% python3 -q
>>> import numpy as np
>>> from numpy import linalg as LA
>>> np.set_printoptions(precision=1, suppress=True, linewidth=120)
>>> rnd = lambda a: np.round(a, 1) + 0
>>> data = np.loadtxt("w.csv", delimiter=",")
>>> data
array([[ 0., -5.,  3.],
       [-5.,  0.,  0.],
       [ 3.,  0.,  0.]])
>>> # equal to its transpose
>>> ev, evecs = LA.eigh(data)
>>> x = np.array([-3, 1, -3])
>>> x @ data @ x
np.float64(84.0)
>>> (np.sign(evecs[:, -1].round(6)) == np.sign(evecs[0, -1].round(6))).astype(int)
array([1, 0, 1])
>>> rnd(LA.eigvalsh(data[1:, 1:]))
array([0., 0.])
>>> rnd(x @ data @ x / (x @ x)), rnd(ev[0]), rnd(ev[-1])
(np.float64(4.4), np.float64(-5.8), np.float64(5.8))
>>> rnd(evecs * np.maximum(ev, 0) @ evecs.T)
array([[ 2.9, -2.5,  1.5],
       [-2.5,  2.1, -1.3],
       [ 1.5, -1.3,  0.8]])
>>> rk = LA.matrix_rank(data)
>>> rk
np.int64(2)
>>> null = LA.svd(data)[2][rk:].T
>>> [int(LA.matrix_rank(np.delete(data, i, axis=0))) for i in range(3)]
[1, 2, 2]
>>> [int(LA.matrix_rank(data[:, :j + 1])) for j in range(3)]
[1, 2, 2]
>>> LA.matrix_rank(data.T @ data), LA.matrix_rank(data @ data.T)
(np.int64(2), np.int64(2))
>>> null.shape
(3, 1)
>>> np.allclose(data @ null, 0)
True
>>> [int(LA.matrix_rank(data[:i])) for i in range(1, len(data) + 1)]
[1, 2, 2]
>>> rnd(null @ null.T)
array([[0. , 0. , 0. ],
       [0. , 0.3, 0.4],
       [0. , 0.4, 0.7]])
>>> LA.matrix_rank(data, rtol=0.1)
np.int64(2)
>>> np.argsort(-LA.norm(data, axis=0).round(6), kind="stable")[:3]
array([0, 1, 2])
>>> LA.cond(data) > 100
np.True_
>>> LA.lstsq(data[:-1].T, data[-1])[2]
np.int32(2)
>>> np.allclose(data[:-1].T @ LA.lstsq(data[:-1].T, data[-1])[0], data[-1])
True
>>> np.abs(np.diag(LA.qr(data)[1])) > 1e-9
array([ True,  True, False])
>>> rnd(np.trace(LA.pinv(data) @ data))
np.float64(2.0)
>>> np.unique(data.round(6), axis=0).shape
(3, 3)
